>>> import numpy as np
>>> from numpy import linalg as LA
>>> np.set_printoptions(precision=4, suppress=True, linewidth=140)
>>> u = np.array([1, 4, 1])
>>> v = np.array([0, 2, 0])
>>> J = u[:, None] + v[None, :]
>>> J
array([[1, 3, 1],
       [4, 6, 4],
       [1, 3, 1]])
>>> np.round(LA.det(J), 4)
np.float64(0.0)
>>> np.allclose(J @ J.T, J.T @ J)
False
>>> LA.matrix_power(J, 4)
array([[1160, 2112, 1160],
       [2816, 5136, 2816],
       [1160, 2112, 1160]])
>>> np.trace(J)
np.int64(8)
>>> round(np.abs(LA.eigvals(J)).max(), 4)
np.float64(9.2915)
>>> np.allclose(J, J.T)
False
>>> (J - J.T) / 2
array([[ 0. , -0.5,  0. ],
       [ 0.5,  0. ,  0.5],
       [ 0. , -0.5,  0. ]])
>>> rank = LA.matrix_rank(J)
>>> rank
np.int64(2)
>>> ns = LA.svd(J)[2][rank:].T
>>> np.round(J @ ns, 4) + 0
array([[0.],
       [0.],
       [0.]])
>>> [int(LA.matrix_rank(J[:, :j + 1])) for j in range(3)]
[1, 2, 2]
>>> LA.matrix_rank(J.T @ J), LA.matrix_rank(J @ J.T)
(np.int64(2), np.int64(2))
>>> np.round(ns @ ns.T, 4) + 0
array([[ 0.5,  0. , -0.5],
       [ 0. ,  0. ,  0. ],
       [-0.5,  0. ,  0.5]])
>>> [int(LA.matrix_rank(np.delete(J, i, axis=0))) for i in range(3)]
[2, 1, 2]
>>> LA.cond(J) > 100
np.True_
>>> LA.matrix_rank(J, rtol=0.1)
np.int64(2)
>>> [round(float(x), 4) for x in LA.svd(J, compute_uv=False)[:3]]
[9.4006, 1.2765, 0.0]
>>> feats = np.loadtxt("dump.csv", delimiter=",")
>>> feats
array([[ -2.5253,  -3.8002,   1.8613],
       [ -0.3692,   1.4084,   5.609 ],
       [  1.8426,   2.3577,  -4.5882],
       [ -3.1711,  -0.9643,  -3.338 ],
       [ -5.8903,  -7.369 ,  -1.4339],
       [-12.4185,  -7.9896,   2.2872],
       [  7.3826,   5.5355,   1.0537],
       [  5.8993,   4.881 ,   1.3165],
       [  2.8644,   2.9353,   0.9276],
       [ -0.6643,   3.2691,   2.2614]])
>>> Xc = (feats - feats.mean(axis=0)) / feats.std(axis=0)
>>> Xc.std(axis=0)
array([1., 1., 1.])
>>> np.argwhere(np.abs(Xc) > 2)
array([[5, 0]])
>>> beta = LA.lstsq(np.delete(Xc, 0, axis=1), Xc[:, 0])[0]
>>> round(float(1 - np.var(Xc[:, 0] - np.delete(Xc, 0, axis=1) @ beta)), 4)
0.8592
>>> Xc = feats - feats.mean(axis=0)
>>> V = LA.svd(Xc)[2][:1]
>>> B = Xc - Xc @ V.T @ V
>>> np.round(np.diag(V.T @ V), 4) + 0
array([0.5909, 0.4091, 0.    ])
>>> np.cov(Xc @ V.T, rowvar=False)
array(55.2807)
>>> W2 = feats[[8, 4]].astype(float)
>>> for _ in range(4):
...     lab = LA.norm(feats[:, None] - W2, axis=-1).argmin(axis=1)
...     W2 = np.array([feats[lab == j].mean(axis=0) for j in range(2)])
... 
>>> lab
array([1, 0, 0, 1, 1, 1, 0, 0, 0, 0])
>>> np.abs(W2[1] - W2[0]).argmax()
np.int64(0)
>>> W2[1] - W2[0]
array([-8.8272, -8.4286, -1.2525])
>>> dist = LA.norm(feats[:, None] - feats[None], axis=-1)
>>> dist[9]
array([ 7.3211,  3.8413,  7.3507,  7.4538, 12.4151, 16.2764,  8.4468,  6.8244,  3.7871,  0.    ])
>>> np.flatnonzero(dist[9] < dist.mean() / 2)
array([1, 8, 9])
>>> LA.norm(feats - feats.mean(axis=0), axis=1)
array([ 4.4225,  5.2112,  6.2288,  4.7473,  9.2573, 14.2942,  9.7964,  8.2282,  4.6165,  3.6458])
>>> dist[9].round(6).argsort(kind="stable")[:4]
array([9, 8, 1, 7])
